In [1]: import numpy as np

In [2]: np.set_printoptions(suppress=True, linewidth=160)

In [3]: arr = np.load("out15.npy")

In [4]: arr
Out[4]: 
array([[2, 2, 1],
       [2, 2, 2],
       [1, 2, 2]])

In [5]: w, vecs = np.linalg.eigh(arr)

In [6]: x = np.array([-5, 6, 9])

In [7]: x @ arr @ x
Out[7]: np.int64(290)

In [8]: (np.sign(vecs[:, -1].round(6)) == np.sign(vecs[0, -1].round(6))).astype(int)
Out[8]: array([1, 1, 1])

In [9]: np.all(np.linalg.eigvalsh(arr) > 0)
Out[9]: np.False_

In [10]: x = np.array([1, 0, 0])

In [11]: h1 = np.maximum(arr @ x, 0)

In [12]: arr * (h1 > 1e-9)[:, None]
Out[12]: 
array([[2, 2, 1],
       [2, 2, 2],
       [1, 2, 2]])

In [13]: np.maximum(arr @ x, 0) - np.maximum(-arr @ x, 0)
Out[13]: array([2, 2, 1])

In [14]: arr.T @ h1
Out[14]: array([ 9, 10,  8])

In [15]: K = np.array([[22.0, 4.0, 18.6],
    ...:     [23.8, 3.2, 16.5],
    ...:     [11.9, 17.1, 4.0],
    ...:     [9.0, 16.1, 1.1],
    ...:     [22.0, 3.6, 17.4],
    ...:     [10.1, 14.9, 3.7],
    ...:     [21.9, 3.0, 18.9],
    ...:     [19.8, 5.1, 17.7],
    ...:     [21.7, 2.6, 16.5],
    ...:     [22.5, 5.6, 18.4],
    ...:     [8.2, 16.3, 0.7]])

In [16]: Ac = K - K.mean(axis=0)

In [17]: vecs = np.linalg.svd(Ac)[2][:2]

In [18]: A2 = Ac - Ac @ vecs.T @ vecs

In [19]: np.round(A2.std(axis=0), 1)
Out[19]: array([0.8, 0.2, 0.5])

In [20]: round(np.linalg.norm(A2) / np.linalg.norm(Ac), 1)
Out[20]: np.float64(0.1)

In [21]: np.round(np.cov(Ac @ vecs.T, rowvar=False), 1) + 0
Out[21]: 
array([[137.3,   0. ],
       [  0. ,   1.4]])

In [22]: np.round((Ac @ vecs.T).std(axis=0), 1)
Out[22]: array([11.2,  1.1])

In [23]: np.round(np.diag(vecs.T @ vecs), 1)
Out[23]: array([0.3, 1. , 0.7])

In [24]: np.linalg.norm(A2, axis=1).round(6).argmax()
Out[24]: np.int64(1)

In [25]: x = np.array([0, 2, 1])

In [26]: y = K @ x

In [27]: np.round(np.linalg.lstsq(K, y)[0], 1) + 0
Out[27]: array([0., 2., 1.])

In [28]: np.round(np.linalg.solve(K.T @ K, K.T @ y), 1) + 0
Out[28]: array([0., 2., 1.])

In [29]: rng = np.random.default_rng(823)

In [30]: y = y + 0.3 * rng.normal(size=11)

In [31]: y.round(1)
Out[31]: array([26.7, 22.8, 38.1, 33.3, 24.7, 33.8, 25. , 27.6, 21.7, 29.7, 33.7])

In [32]: c, *_ = np.linalg.lstsq(K, y)

In [33]: c.round(1) + 0
Out[33]: array([0., 2., 1.])

In [34]: blk = np.stack([K, 4 * K, K[::-1]])

In [35]: np.round(np.linalg.norm(blk, axis=(1, 2)), 1)
Out[35]: array([ 84.6, 338.5,  84.6])

In [36]: dist = np.linalg.norm(K[:, None] - K[None], axis=-1)

In [37]: dist[:5, :5].round(1)
Out[37]: 
array([[ 0. ,  2.9, 22.1, 24.9,  1.3],
       [ 2.9,  0. , 22.2, 25. ,  2.1],
       [22.1, 22.2,  0. ,  4.2, 21.5],
       [24.9, 25. ,  4.2,  0. , 24.3],
       [ 1.3,  2.1, 21.5, 24.3,  0. ]])

In [38]: dist[5].round(6).argsort(kind="stable")[:4]
Out[38]: array([ 5,  2,  3, 10])

In [39]: np.round(np.linalg.norm(K - K.mean(axis=0), axis=1), 1)
Out[39]: array([ 9. ,  9.2, 13.2, 16. ,  8.4, 13. ,  9.6,  6.8,  8.3,  8.4, 16.8])

In [40]: cent = K[[6, 3]].astype(float)

In [41]: for _ in range(7):
    ...:     labels = np.linalg.norm(K[:, None] - cent, axis=-1).argmin(axis=1)
    ...:     cent = np.array([K[labels == j].mean(axis=0) for j in range(2)])
    ...: 

In [42]: labels
Out[42]: array([0, 0, 1, 1, 0, 1, 0, 0, 0, 0, 1])

In [43]: cent.round(1)
Out[43]: 
array([[22. ,  3.9, 17.7],
       [ 9.8, 16.1,  2.4]])

In [44]: np.bincount(labels)
Out[44]: array([7, 4])

In [45]: np.round(cent[1] - cent[0], 1)
Out[45]: array([-12.2,  12.2, -15.3])

In [46]: m1 = np.array([[0, 2], [1, 2], [0, 0], [2, 2], [1, 0]])

In [47]: m1[1] = m1[0]

In [48]: m1
Out[48]: 
array([[0, 2],
       [0, 2],
       [0, 0],
       [2, 2],
       [1, 0]])

In [49]: # row 1 repeats row 0

In [50]: x = np.array([0, 0])

In [51]: y = m1 @ x

In [52]: np.round(np.linalg.lstsq(m1, y)[0], 1)
Out[52]: array([0., 0.])

In [53]: y = y + 0.3 * rng.normal(size=5)

In [54]: y.round(1) + 0
Out[54]: array([-0.3,  0. ,  0.1, -0.2,  0.3])

In [55]: c, *_ = np.linalg.lstsq(m1, y)

In [56]: c.round(1) + 0
Out[56]: array([ 0. , -0.1])

In [57]: c.round()
Out[57]: array([ 0., -0.])

In [58]: [round(float(np.linalg.norm(np.linalg.solve(m1.T @ m1 + lam * np.eye(2), m1.T @ y))), 2) for lam in (0, 1, 10, 100)]
Out[58]: [0.1, 0.09, 0.04, 0.01]

In [59]: th = np.radians(15)

In [60]: r_ = np.eye(2)

In [61]: r_[1, 1] = r_[0, 0] = np.cos(th)

In [62]: r_[1, 0], r_[0, 1] = -np.sin(th), np.sin(th)

In [63]: r_.round(1)
Out[63]: 
array([[ 1. ,  0.3],
       [-0.3,  1. ]])

In [64]: A2 = m1 @ r_.T

In [65]: np.allclose(m1 @ m1.T, A2 @ A2.T)
Out[65]: True

In [66]: A2.round(1)
Out[66]: 
array([[ 0.5,  1.9],
       [ 0.5,  1.9],
       [ 0. ,  0. ],
       [ 2.4,  1.4],
       [ 1. , -0.3]])

In [67]: J = np.load("layer5.npy")

In [68]: J
Out[68]: 
array([[ 1.3, -1.3,  1.7,  3.1],
       [ 2.2, -0.4,  2.7,  2.5],
       [-4.2,  8.5, -0.9, -4. ],
       [ 6.9, -2.3,  0.8,  1.6],
       [-2.1,  1.8,  4.7, -0.4],
       [ 6.5, -1.7,  0.3,  3.1],
       [ 7. ,  3.6,  7.3,  7.2],
       [ 4.2, -1.6, -0.7,  4.2],
       [-3.7, -2.4, -7.1, -4.2],
       [-4.2,  9.8,  0.1, -0.3],
       [-3.5, -2. ,  1. ,  3.7]])

In [69]: Ac = J - J.mean(axis=0)

In [70]: U, sigma, Vt = np.linalg.svd(Ac, full_matrices=False)

In [71]: np.searchsorted(np.cumsum(sigma ** 2) / (sigma ** 2).sum(), 0.9) + 1
Out[71]: np.int64(3)

In [72]: np.round((sigma ** 2).sum() ** 2 / (sigma ** 4).sum(), 1)
Out[72]: np.float64(2.3)

In [73]: np.linalg.matrix_rank(Ac)
Out[73]: np.int64(4)

In [74]: np.abs(U[:, 0]).argmax()
Out[74]: np.int64(2)

In [75]: feats = np.load("x.npy")

In [76]: feats
Out[76]: 
array([[0, 0, 0, 4, 2],
       [0, 0, 5, 0, 0],
       [5, 0, 0, 4, 8],
       [0, 0, 0, 0, 0]])

In [77]: # rank 3

In [78]: np.round(feats @ np.linalg.pinv(feats) @ feats, 1) + 0
Out[78]: 
array([[0., 0., 0., 4., 2.],
       [0., 0., 5., 0., 0.],
       [5., 0., 0., 4., 8.],
       [0., 0., 0., 0., 0.]])

In [79]: np.abs(np.diag(np.linalg.qr(feats)[1])) > 1e-9
Out[79]: array([ True, False, False, False])

In [80]: round(np.trace(np.linalg.pinv(feats) @ feats), 1)
Out[80]: np.float64(3.0)

In [81]: np.unique(feats.round(6), axis=0).shape
Out[81]: (4, 5)

In [82]: W0 = np.array([[5.0, 0.0, 0.0], [0.0, 5.0, 4.0], [0.0, 4.0, 5.0]])

In [83]: W0
Out[83]: 
array([[5., 0., 0.],
       [0., 5., 4.],
       [0., 4., 5.]])

In [84]: # splits into 2 blocks

In [85]: x = np.ones(3)

In [86]: for _ in range(7):
    ...:     x = W0 @ x
    ...:     x /= np.linalg.norm(x)
    ...:     print(round(x @ W0 @ x, 1))
    ...: 
8.5
8.8
8.9
9.0
9.0
9.0
9.0

In [87]: round(np.linalg.eigvalsh(W0)[-1], 1)
Out[87]: np.float64(9.0)

In [88]: def softmax(z):
    ...:     e = np.exp(z - z.max(axis=-1, keepdims=True))
    ...:     return e / e.sum(axis=-1, keepdims=True)
    ...: 

In [89]: softmax(arr).sum(axis=1)
Out[89]: array([1., 1., 1.])

In [90]: scores = arr @ arr.T / np.sqrt(3)

In [91]: np.round(softmax(scores)[2] @ arr, 1)
Out[91]: array([1.7, 2. , 1.8])

In [92]: A2 = np.c_[K[:, :1] @ np.array([[2]]), np.array([0, 3, 0, 5, 0, 5, 4, 1, 3, 1, 1])]

In [93]: A2
Out[93]: 
array([[44. ,  0. ],
       [47.6,  3. ],
       [23.8,  0. ],
       [18. ,  5. ],
       [44. ,  0. ],
       [20.2,  5. ],
       [43.8,  4. ],
       [39.6,  1. ],
       [43.4,  3. ],
       [45. ,  1. ],
       [16.4,  1. ]])

In [94]: np.round(np.linalg.norm(np.linalg.qr(K)[0].T @ A2, axis=0) ** 2 / ((A2 ** 2).sum(axis=0) + 1e-12), 1)
Out[94]: array([1. , 0.6])

In [95]: np.linalg.matrix_rank(np.c_[K, A2])
Out[95]: np.int64(4)
